% python3 -q
>>> import numpy as np
>>> np.set_printoptions(precision=2, suppress=True, linewidth=140, legacy="1.25")
>>> rnd = lambda a: np.round(a, 2) + 0
>>> K = np.load("arr.npy")
>>> K
array([[ 24.57,  -4.64,  -3.63],
       [  3.01,   2.74, -14.5 ],
       [-22.21,  32.84,   7.88],
       [ 13.61, -13.18,  21.26],
       [ -6.86,  15.05, -30.37],
       [ 17.  ,  -4.79, -19.1 ],
       [ 20.21,  26.33,  12.09],
       [ 12.7 , -12.75,  22.93],
       [ 21.52, -14.16, -32.86],
       [ -0.57, -20.15,  39.29]])
>>> x0 = np.array([-2, 3, 1])
>>> y = K @ x0
>>> rnd(np.linalg.pinv(K) @ K)
array([[1., 0., 0.],
       [0., 1., 0.],
       [0., 0., 1.]])
>>> rng = np.random.default_rng(91461)
>>> y = y + 0.05 * rng.normal(size=10)
>>> rnd(y)
array([ -66.73,  -12.29,  150.84,  -45.4 ,   28.55,  -67.53,   50.66,  -40.8 , -118.43,  -20.03])
>>> c, *_ = np.linalg.lstsq(K, y)
>>> rnd(K.T @ (y - K @ c))
array([0., 0., 0.])
>>> c.round()
array([-2.,  3.,  1.])
>>> print(rnd(c))
[-2.  3.  1.]
>>> [round(float(np.linalg.norm(np.linalg.solve(K.T @ K + lam * np.eye(3), K.T @ y))), 2) for lam in (0, 1, 10, 100)]
[3.74, 3.74, 3.73, 3.64]
>>> arr = np.load("case10.npy")
>>> rnd(arr)
array([[-40.53, -17.91, -24.89],
       [-13.66,  -5.72,  -5.81],
       [ -8.04,  -3.67,  -2.47],
       [ -5.38,  -2.81,  -1.11],
       [ -4.91,  -2.67,  -0.9 ],
       [ -3.22,  -2.17,  -0.23],
       [ -1.28,  -1.52,   0.19],
       [ -1.21,  -1.49,   0.19],
       [ -0.97,  -1.36,   0.19],
       [ -0.18,  -0.46,   0.03],
       [  0.  ,   0.  ,   0.  ],
       [  0.2 ,   0.65,   0.04],
       [  0.26,   0.88,   0.08],
       [  0.64,   2.2 ,   0.39],
       [  4.63,  11.9 ,   5.44],
       [ 10.9 ,  23.25,  13.39],
       [ 11.02,  23.44,  13.54],
       [ 13.19,  27.  ,  16.24],
       [ 15.59,  30.81,  19.2 ],
       [ 17.32,  33.5 ,  21.34],
       [ 33.48,  56.89,  40.83],
       [ 35.83,  60.13,  43.63],
       [ 36.09,  60.48,  43.94],
       [ 47.75,  76.11,  57.69]])
>>> hat = arr @ np.linalg.solve(arr.T @ arr, arr.T)
>>> rnd(hat @ arr[:, 0])
array([-40.53, -13.66,  -8.04,  -5.38,  -4.91,  -3.22,  -1.28,  -1.21,  -0.97,  -0.18,   0.  ,   0.2 ,   0.26,   0.64,   4.63,  10.9 ,
        11.02,  13.19,  15.59,  17.32,  33.48,  35.83,  36.09,  47.75])
>>> rnd(np.linalg.eigvalsh(hat))
array([0., 0., 0., 0., 0., 0., 0., 0., 0., 0., 0., 0., 0., 0., 0., 0., 0., 0., 0., 0., 0., 1., 1., 1.])
>>> print(rnd(np.trace(hat)))
3.0
>>> rnd(np.diag(hat))
array([0.81, 0.17, 0.12, 0.1 , 0.09, 0.07, 0.03, 0.03, 0.02, 0.  , 0.  , 0.  , 0.  , 0.01, 0.08, 0.1 , 0.1 , 0.1 , 0.1 , 0.1 , 0.16, 0.18,
       0.19, 0.38])
